>>> import numpy as np
>>> np.set_printoptions(precision=1, suppress=True, linewidth=120, floatmode="fixed")
>>> def tidy(a):
...     return np.round(a, 1) + 0
... 
>>> B = np.array([[-1, 1], [-2, 2]])
>>> A = np.kron(np.eye(2, dtype=int), B)
>>> A
array([[-1,  1,  0,  0],
       [-2,  2,  0,  0],
       [ 0,  0, -1,  1],
       [ 0,  0, -2,  2]])
>>> hat = np.triu(np.array([[-5, -3, -5, 5], [4, -4, 5, -4], [-2, 2, 0, 2], [-3, 2, 4, -1]]), 1) + np.eye(4)
>>> B = hat @ A @ np.linalg.inv(hat)
>>> tidy(np.poly(B))
array([ 1.0, -2.0,  1.0,  0.0,  0.0])
>>> np.linalg.matrix_rank(B)
np.int64(2)
>>> B
array([[  5.0,  10.0, -30.0,  80.0],
       [ -2.0,  -4.0,  13.0, -35.0],
       [  0.0,   0.0,  -5.0,  15.0],
       [  0.0,   0.0,  -2.0,   6.0]])
>>> tidy(np.linalg.det(B))
np.float64(0.0)
>>> hat @ A - A @ hat
array([[  6.0,  -9.0, -15.0,  14.0],
       [  0.0,  -6.0, -17.0,  15.0],
       [  0.0,   0.0,  -4.0,   6.0],
       [  0.0,   0.0,   0.0,   4.0]])
>>> np.kron(np.eye(2, dtype=int), B)
array([[  5.0,  10.0, -30.0,  80.0,   0.0,   0.0,  -0.0,   0.0],
       [ -2.0,  -4.0,  13.0, -35.0,  -0.0,  -0.0,   0.0,  -0.0],
       [  0.0,   0.0,  -5.0,  15.0,   0.0,   0.0,  -0.0,   0.0],
       [  0.0,   0.0,  -2.0,   6.0,   0.0,   0.0,  -0.0,   0.0],
       [  0.0,   0.0,  -0.0,   0.0,   5.0,  10.0, -30.0,  80.0],
       [ -0.0,  -0.0,   0.0,  -0.0,  -2.0,  -4.0,  13.0, -35.0],
       [  0.0,   0.0,  -0.0,   0.0,   0.0,   0.0,  -5.0,  15.0],
       [  0.0,   0.0,  -0.0,   0.0,   0.0,   0.0,  -2.0,   6.0]])
>>> tidy(np.linalg.det(2 * B)), tidy(np.linalg.det(B))
(np.float64(0.0), np.float64(0.0))
>>> tidy(np.linalg.det(B[::-1]))
np.float64(0.0)
>>> tidy(np.linalg.eigvals(B))
array([1.0, 0.0, 0.0, 1.0])
>>> U, sigma, vt = np.linalg.svd(A)
>>> np.argmax(sigma[:-1] / (sigma[1:] + 1e-6)) + 1
np.int64(2)
>>> tidy(sigma)
array([3.2, 3.2, 0.0, 0.0])
>>> B = U[:, :2] @ np.diag(sigma[:2]) @ vt[:2]
>>> tidy(np.linalg.norm(A - B) / np.linalg.norm(A))
np.float64(0.0)
>>> tidy(np.abs(A - B).max())
np.float64(0.0)
>>> tidy(np.linalg.norm(A - B, 2)), tidy(sigma[2])
(np.float64(0.0), np.float64(0.0))
>>> tidy(B)
array([[-1.0,  1.0,  0.0,  0.0],
       [-2.0,  2.0,  0.0,  0.0],
       [ 0.0,  0.0, -1.0,  1.0],
       [ 0.0,  0.0, -2.0,  2.0]])
>>> X = np.array([[2, 3, -2, 4],
...     [4, 1, -3, -4],
...     [-4, 5, 4, -3],
...     [5, 5, 4, -4],
...     [0, 1, 5, 5],
...     [4, 5, 1, 0]])
>>> X
array([[ 2,  3, -2,  4],
       [ 4,  1, -3, -4],
       [-4,  5,  4, -3],
       [ 5,  5,  4, -4],
       [ 0,  1,  5,  5],
       [ 4,  5,  1,  0]])
>>> hat = X @ np.linalg.solve(X.T @ X, X.T)
>>> np.linalg.matrix_rank(np.eye(6) - hat)
np.int64(2)
>>> tidy(hat @ X[:, 2])
array([-2.0, -3.0,  4.0,  4.0,  5.0,  1.0])
>>> q, R = np.linalg.qr(X)
>>> tidy(np.abs(np.diag(R)))
array([8.8, 8.4, 6.5, 8.6])
>>> tidy(q.T @ q)
array([[1.0, 0.0, 0.0, 0.0],
       [0.0, 1.0, 0.0, 0.0],
       [0.0, 0.0, 1.0, 0.0],
       [0.0, 0.0, 0.0, 1.0]])
>>> tidy(R)
array([[-8.8, -4.0,  0.9,  1.8],
       [ 0.0,  8.4,  5.3, -1.8],
       [ 0.0,  0.0,  6.5,  1.3],
       [ 0.0,  0.0,  0.0,  8.6]])
>>> tidy(np.trace(q @ q.T))
np.float64(4.0)
>>> x0 = np.array([3, -9, -3, 3])
>>> h1 = np.maximum(R @ x0, 0)
>>> tidy(np.maximum(R @ x0, 0) - np.maximum(-R @ x0, 0))
array([ 12.3, -96.6, -15.3,  25.8])
>>> tidy(np.maximum(R @ (3 * x0), 0))
array([36.9,  0.0,  0.0, 77.3])
>>> np.flatnonzero(h1 > 1e-9)
array([0, 3])
>>> tidy(h1)
array([12.3,  0.0,  0.0, 25.8])
>>> B = np.c_[X[:, :1] @ np.array([[1]]), np.array([-6, -9, 4, 0, -9, -3])]
>>> B
array([[ 2, -6],
       [ 4, -9],
       [-4,  4],
       [ 5,  0],
       [ 0, -9],
       [ 4, -3]])
>>> tidy(np.linalg.norm(B - X @ np.linalg.lstsq(X, B)[0], axis=0))
array([ 0.0, 10.0])
>>> np.linalg.matrix_rank(B)
np.int64(2)
>>> m1 = np.load("w.npy")
>>> m1
array([[0.3, 1.0, 1.0],
       [1.0, 1.3, 1.0],
       [0.0, 1.0, 1.3]])
>>> hat = np.triu(np.array([[4, 0, 5], [-1, -5, 5], [4, -5, 3]]), 1) + np.eye(3)
>>> B = hat @ m1 @ np.linalg.inv(hat)
>>> tidy(np.poly(B))
array([ 1.0, -2.9,  0.5,  0.1])
>>> hat @ m1 - m1 @ hat
array([[ 0.0,  5.0,  0.0],
       [ 0.0,  5.0, -5.0],
       [ 0.0,  0.0, -5.0]])
>>> B
array([[  0.3,   6.0, -24.0],
       [  1.0,   6.3, -29.0],
       [  0.0,   1.0,  -3.7]])
>>> f, r1 = m1[0], m1[2]
>>> f @ r1
np.float64(2.3)
>>> p = (f @ r1) / (f @ f) * f
>>> tidy((r1 - p) @ f)
np.float64(0.0)
>>> tidy(np.outer(f, r1))
array([[0.0, 0.3, 0.4],
       [0.0, 1.0, 1.3],
       [0.0, 1.0, 1.3]])
>>> J = np.load("block14.npy")
>>> J
array([[-1.7, -2.0, -2.0],
       [-2.0, -2.0, -2.0],
       [-1.9, -2.0, -2.0],
       [-2.0, -2.1, -1.9],
       [-2.0, -2.0, -2.1],
       [-1.9, -2.1, -1.9],
       [-2.1, -1.8, -1.9],
       [-2.2, -2.2, -2.0],
       [-1.9, -2.2, -2.1],
       [-2.1, -2.2, -2.0],
       [-2.0, -1.9, -1.8],
       [-2.1, -2.0, -2.0],
       [-2.0, -2.1, -1.9],
       [ 2.1, -0.1, -2.0],
       [ 2.0,  0.0, -2.1],
       [ 2.0,  0.0, -1.9],
       [ 1.9, -0.1, -2.2],
       [ 2.2,  0.1, -1.9],
       [ 2.1, -0.1, -2.1],
       [ 1.9,  0.0, -2.1],
       [ 1.9,  0.0, -2.0],
       [ 2.1,  0.1, -2.0],
       [ 2.0,  0.1, -2.1],
       [ 1.9,  0.0, -1.8],
       [ 2.0,  0.2, -2.1],
       [ 2.1,  0.0, -2.0]])
>>> W = np.array([[-9, -9], [4, -5], [-3, -6]])
>>> coef = np.array([-1, 2])
>>> act = np.maximum(J @ W + coef, 0)
>>> (act > 0).astype(int)
array([[1, 1],
       [1, 1],
       [1, 1],
       [1, 1],
       [1, 1],
       [1, 1],
       [1, 1],
       [1, 1],
       [1, 1],
       [1, 1],
       [1, 1],
       [1, 1],
       [1, 1],
       [0, 0],
       [0, 0],
       [0, 0],
       [0, 0],
       [0, 0],
       [0, 0],
       [0, 0],
       [0, 0],
       [0, 0],
       [0, 0],
       [0, 0],
       [0, 0],
       [0, 0]])
>>> (act > 0).mean(axis=0)
array([0.5, 0.5])
>>> np.linalg.matrix_rank(act)
np.int64(2)
>>> W2 = np.array([[0, 9], [8, 4]])
>>> W @ W2
array([[ -72, -117],
       [ -40,   16],
       [ -48,  -51]])
>>> x0 = np.array([1, 1, -2])
>>> target = J @ x0
>>> coef, lr = np.zeros(3), 1 / np.linalg.norm(J, 2) ** 2
>>> for i in range(15):
...     coef -= lr * J.T @ (J @ coef - target)
...     if i % 5 == 0: print(i, round(np.linalg.norm(J @ coef - target), 1))
... 
0 7.1
5 0.6
10 0.5
>>> tidy(np.linalg.cond(J))
np.float64(27.3)
>>> tidy(coef)
array([ 1.5,  0.0, -1.5])
>>> J[26]
Traceback (most recent call last):
  File "<python-input-73>", line 1, in <module>
    J[26]
    ~^^^^
IndexError: index 26 is out of bounds for axis 0 with size 26
>>> np.abs(J).max()
np.float64(2.2)
>>> np.zeros(26, 3)
Traceback (most recent call last):
  File "<python-input-75>", line 1, in <module>
    np.zeros(26, 3)
    ~~~~~~~~^^^^^^^
TypeError: Cannot interpret '3' as a data type
>>> np.linalg.matrix_rank(J)
np.int64(3)
>>> np.unravel_index(np.abs(J).argmax(), J.shape)
(np.int64(7), np.int64(0))
>>> tidy(J - J[0])
array([[ 0.0,  0.0,  0.0],
       [-0.3,  0.0,  0.0],
       [-0.2,  0.0,  0.0],
       [-0.3, -0.1,  0.1],
       [-0.3,  0.0, -0.1],
       [-0.2, -0.1,  0.1],
       [-0.4,  0.2,  0.1],
       [-0.5, -0.2,  0.0],
       [-0.2, -0.2, -0.1],
       [-0.4, -0.2,  0.0],
       [-0.3,  0.1,  0.2],
       [-0.4,  0.0,  0.0],
       [-0.3, -0.1,  0.1],
       [ 3.8,  1.9,  0.0],
       [ 3.7,  2.0, -0.1],
       [ 3.7,  2.0,  0.1],
       [ 3.6,  1.9, -0.2],
       [ 3.9,  2.1,  0.1],
       [ 3.8,  1.9, -0.1],
       [ 3.6,  2.0, -0.1],
       [ 3.6,  2.0,  0.0],
       [ 3.8,  2.1,  0.0],
       [ 3.7,  2.1, -0.1],
       [ 3.6,  2.0,  0.2],
       [ 3.7,  2.2, -0.1],
       [ 3.8,  2.0,  0.0]])
